$ python3 -q
>>> import numpy as np
>>> np.set_printoptions(suppress=True, linewidth=200)
>>> mat = np.array([[0.4, -0.4, 0.4, -0.4, -2.0],
...     [0.4, 0.5, -0.3, 0.5, -0.3],
...     [-2.0, 0.4, 1.2, 0.1, -0.6],
...     [0.2, 0.0, -0.2, -2.4, -1.9]])
>>> rng = np.random.default_rng(49)
>>> mat[0] = mat[3] + 0.02 * rng.normal(size=5)
>>> mat.round(2)
array([[ 0.21,  0.03, -0.2 , -2.43, -1.9 ],
       [ 0.4 ,  0.5 , -0.3 ,  0.5 , -0.3 ],
       [-2.  ,  0.4 ,  1.2 ,  0.1 , -0.6 ],
       [ 0.2 ,  0.  , -0.2 , -2.4 , -1.9 ]])
>>> x = np.array([1, -1, -1, 0, -2])
>>> a = np.maximum(mat @ x, 0)
>>> a.round(2)
array([4.17, 0.8 , 0.  , 4.2 ])
>>> print(np.round(np.maximum(mat @ (3 * x), 0), 2))
[12.52  2.4   0.   12.6 ]
>>> np.round(np.maximum(mat @ x, 0) - np.maximum(-mat @ x, 0), 2)
array([ 4.17,  0.8 , -2.4 ,  4.2 ])
>>> Uu, sig, Vh = np.linalg.svd(mat)
>>> np.argmax(sig[:-1] / (sig[1:] + 1e-6)) + 1
np.int64(3)
>>> Y = Uu[:, :3] @ np.diag(sig[:3]) @ Vh[:3]
>>> print(np.round(np.abs(mat - Y).max(), 2))
0.01
>>> np.linalg.matrix_rank(mat, rtol=0.05)
np.int64(3)
>>> round(float(np.linalg.norm(mat - Y) / np.linalg.norm(mat)), 2)
0.0
>>> u = np.array([2, -2, -1])
>>> np.round(np.correlate(mat[2], mat[3], "full"), 2)
array([ 3.8 ,  4.04, -2.84, -3.15,  0.26,  1.5 ,  0.36,  0.02, -0.12])
>>> arr = np.array([[9.0, 5.0, 3.0], [0.0, 1.0, 0.0], [-6.0, -5.0, 0.0]])
>>> np.round(np.linalg.norm(mat, 2) / np.linalg.norm(mat), 2)
np.float64(0.86)
>>> np.linalg.cond(mat) > 100
np.True_
>>> labels = rng.permutation(3)
>>> print(labels)
[2 1 0]
>>> Y = arr[labels][:, labels]
>>> Y
array([[ 0., -5., -6.],
       [ 0.,  1.,  0.],
       [ 3.,  5.,  9.]])
>>> print(np.diag(Y))
[0. 1. 9.]
>>> round(np.abs(np.linalg.eigvals(arr)).max(), 2)
np.float64(6.0)
>>> arr.inv()
Traceback (most recent call last):
  File "<python-input-28>", line 1, in <module>
    arr.inv()
    ^^^^^^^
AttributeError: 'numpy.ndarray' object has no attribute 'inv'
>>> np.allclose(arr @ arr.T, arr.T @ arr)
False
>>> (arr + arr.T) / 2
array([[ 9. ,  2.5, -1.5],
       [ 2.5,  1. , -2.5],
       [-1.5, -2.5,  0. ]])
>>> np.round(np.sort(np.abs(np.linalg.eigvals(arr))), 2)
array([1., 3., 6.])
>>> np.einsum("ii->", arr)
np.float64(10.0)
>>> np.round(np.linalg.det(arr[::-1]), 2)
np.float64(-18.0)
>>> u = np.array([2, -4, -5])
>>> np.correlate(arr[0], arr[1], "full")
array([0., 9., 5., 3., 0.])
>>> F = np.load("test18.npy")
>>> F
array([[ 1.28,  0.45, -1.6 ,  2.84],
       [ 1.25, -0.13, -0.21,  1.05],
       [-1.56, -0.73, -2.98,  2.52],
       [ 1.66, -1.19, -1.14,  2.83],
       [ 1.7 ,  1.63, -0.48,  0.47],
       [-0.51, -0.24, -2.96,  2.76],
       [-3.48,  0.56, -3.46,  1.23],
       [ 3.76, -0.34, -0.16, -1.04],
       [-3.17,  1.  , -3.73,  4.28],
       [ 0.48, -0.64, -2.5 ,  0.88],
       [ 1.46,  1.22, -2.26,  1.06],
       [ 2.54, -0.65, -2.99,  0.86],
       [-0.03, -1.35,  0.48,  1.74]])
>>> x = np.array([2, 1, 1, 1])
>>> rhs = F @ x
>>> print(np.round(np.linalg.lstsq(F, rhs)[0], 2))
[2. 1. 1. 1.]
>>> np.round(np.linalg.pinv(F) @ F, 2) + 0
array([[1., 0., 0., 0.],
       [0., 1., 0., 0.],
       [0., 0., 1., 0.],
       [0., 0., 0., 1.]])
>>> rhs.round(2)
array([ 4.25,  3.21, -4.31,  3.82,  5.02, -1.46, -8.63,  5.98, -4.79, -1.3 ,  2.94,  2.3 ,  0.81])
>>> rhs = rhs + 0.1 * rng.normal(size=13)
>>> rhs.round(2)
array([ 4.19,  3.05, -4.32,  3.63,  5.  , -1.46, -8.39,  6.09, -4.7 , -1.25,  2.92,  2.27,  0.76])
>>> beta, *_ = np.linalg.lstsq(F, rhs)
>>> beta.round(2)
array([1.97, 1.01, 0.95, 0.95])
>>> beta.round()
array([2., 1., 1., 1.])
>>> print([round(float(np.linalg.norm(np.linalg.solve(F.T @ F + lam * np.eye(4), F.T @ rhs))), 2) for lam in (0, 1, 10, 100)])
[2.6, 2.44, 1.79, 0.7]
>>> Z = F[[9, 1]].astype(float)
>>> for _ in range(6):
...     labels = np.linalg.norm(F[:, None] - Z, axis=-1).argmin(axis=1)
...     Z = np.array([F[labels == j].mean(axis=0) for j in range(2)])
... 
>>> labels
array([1, 1, 0, 1, 1, 0, 0, 1, 0, 1, 1, 1, 1])
>>> np.bincount(labels)
array([4, 9])
>>> np.round(Z[1] - Z[0], 2)
array([ 3.75, -0.26,  2.08, -1.51])
>>> labels = F[:, 2] > np.median(F[:, 2])
>>> u = F[labels].mean(axis=0) - F[~labels].mean(axis=0)
>>> labels.astype(int)
array([1, 1, 0, 1, 1, 0, 0, 1, 0, 0, 0, 0, 1])
>>> Y = np.c_[F[:, :2] @ np.array([[-3, 1], [-3, -2]]), np.array([1, 3, 1, 0, 3, 1, 3, 2, 1, 1, 3, 2, 0])]
>>> Y.round(2)
array([[ -5.19,   0.38,   1.  ],
       [ -3.36,   1.51,   3.  ],
       [  6.87,  -0.1 ,   1.  ],
       [ -1.41,   4.04,   0.  ],
       [ -9.99,  -1.56,   3.  ],
       [  2.25,  -0.03,   1.  ],
       [  8.76,  -4.6 ,   3.  ],
       [-10.26,   4.44,   2.  ],
       [  6.51,  -5.17,   1.  ],
       [  0.48,   1.76,   1.  ],
       [ -8.04,  -0.98,   3.  ],
       [ -5.67,   3.84,   2.  ],
       [  4.14,   2.67,   0.  ]])
>>> print(np.linalg.matrix_rank(np.c_[F, Y]))
5
>>> np.round(np.linalg.lstsq(F, Y[:, 0])[0], 2) + 0
array([-3., -3.,  0.,  0.])
>>> np.round(np.linalg.norm(np.linalg.qr(F)[0].T @ Y, axis=0) ** 2 / ((Y ** 2).sum(axis=0) + 1e-12), 2)
array([1.  , 1.  , 0.71])
>>> X = np.load("block4.npy")
>>> X
array([[ 1.,  4.,  1.,  0.],
       [ 3.,  3.,  1.,  0.],
       [ 3.,  3.,  4.,  0.],
       [ 0.,  0.,  0., -2.]])
>>> Y = np.array([[2, -3], [-4, -2]])
>>> Z = np.kron(Y, X)
>>> np.linalg.matrix_rank(Z)
np.int64(8)
>>> u, r1 = X[0], X[3]
>>> u @ u
np.float64(18.0)
>>> pr = (u @ r1) / (u @ u) * u
>>> np.outer(u, r1)
array([[ 0.,  0.,  0., -2.],
       [ 0.,  0.,  0., -8.],
       [ 0.,  0.,  0., -2.],
       [ 0.,  0.,  0., -0.]])
>>> pr
array([0., 0., 0., 0.])
>>> W = np.array([[-1, 1, -1, 2, 1, -2],
...     [2, 2, -2, 1, -2, 2],
...     [1, 2, 0, -2, 2, 2],
...     [1, -2, -2, -2, 1, -1]])
>>> beta = np.array([-1, -1, -2, 2, 0, -1])
>>> act = np.maximum(X @ W + beta, 0)
>>> np.linalg.matrix_rank(act)
np.int64(4)
>>> (act > 0).mean(axis=0)
array([0.75, 1.  , 0.25, 1.  , 0.25, 1.  ])
>>> Z = np.array([[1, 1], [3, 3], [2, 3], [0, 0], [0, 0], [1, 3]])
>>> print((act @ Z).round(6).argmax(axis=1))
[1 1 1 1]
>>> act @ Z
array([[44., 58.],
       [34., 36.],
       [61., 75.],
       [14., 18.]])
>>> E = np.array([[0.7, -0.9, 1.3], [-0.9, -0.4, -0.4]])
>>> E
array([[ 0.7, -0.9,  1.3],
       [-0.9, -0.4, -0.4]])
>>> Y = E / np.linalg.norm(E, axis=1, keepdims=True)
>>> cov = Y @ Y.T
>>> cov.round(2)
array([[ 1.  , -0.43],
       [-0.43,  1.  ]])
>>> cov[0].round(2)
array([ 1.  , -0.43])
>>> (cov - 2 * np.eye(2)).round(6).argmax(axis=1)
array([1, 0])
>>> u = np.array([2, -2])
>>> print(np.polyval(u, E[1]))
[-3.8 -2.8 -2.8]
>>> np.convolve(E[1], u)
array([-1.8,  1. ,  0. ,  0.8])
>>> W0 = np.array([[-0.82, 4.8, 0.55],
...     [5.84, -1.96, -0.2],
...     [5.16, 0.37, 5.82],
...     [4.52, -0.48, -1.12],
...     [-0.93, 6.34, -1.29],
...     [1.36, 0.24, 2.94],
...     [0.74, 0.65, -6.92],
...     [-5.2, 3.86, -2.7],
...     [-7.74, -0.44, -3.16],
...     [-5.89, -0.19, 2.6],
...     [1.7, 1.28, -3.74],
...     [2.85, 1.74, -2.22],
...     [-2.19, -0.46, -1.5],
...     [2.49, -3.76, -0.36],
...     [-1.51, -2.93, -0.55],
...     [2.66, -0.08, -3.27],
...     [3.47, -1.84, -2.13],
...     [0.76, -3.29, 4.89],
...     [-3.96, 2.49, 0.84],
...     [-1.74, -3.35, 3.37]])
>>> q, V = np.linalg.qr(W0[:, :2])[0], np.linalg.qr(W0[:, 2:])[0]
>>> sig = np.linalg.svd(q.T @ V, compute_uv=False)
>>> np.round(np.linalg.norm(q @ q.T - V @ V.T, 2), 2)
np.float64(1.0)
>>> D = np.linalg.norm(W0[:, None] - W0[None], axis=-1)
>>> np.linalg.matrix_rank(D ** 2)
np.int64(5)
>>> D[17].round(6).argsort(kind="stable")[:4]
array([17, 19,  5, 13])
>>> (D + 1e9 * np.eye(20)).round(6).argmin(axis=1)
array([ 4,  3,  5, 16,  0, 17, 10, 18,  7, 18, 15, 10, 14, 16, 12, 10,  3, 19,  9, 17])
>>> np.unravel_index(D.round(6).argmax(), D.shape)
(np.int64(2), np.int64(8))
>>> J = np.load("out11.npy")
>>> J.round(2)
array([[0.12, 0.31, 0.56],
       [0.24, 0.38, 0.38],
       [0.24, 0.47, 0.29]])
>>> W = np.array([[3, 1], [-1, 0], [-3, 0]])
>>> beta = np.array([0, 4])
>>> act = np.maximum(J @ W + beta, 0)
>>> np.linalg.matrix_rank(act)
np.int64(1)
>>> act.round(2)
array([[0.  , 4.12],
       [0.  , 4.24],
       [0.  , 4.24]])
>>> print((act > 0).mean(axis=0))
[0. 1.]
>>> (act > 0).astype(int)
array([[0, 1],
       [0, 1],
       [0, 1]])
>>> Z = np.array([[-2, 1, -3], [2, -3, 2]])
>>> (act @ Z).round(6).argmax(axis=1)
array([0, 0, 0])
>>> np.round(act @ Z, 2)
array([[  8.25, -12.38,   8.25],
       [  8.48, -12.71,   8.48],
       [  8.47, -12.71,   8.47]])
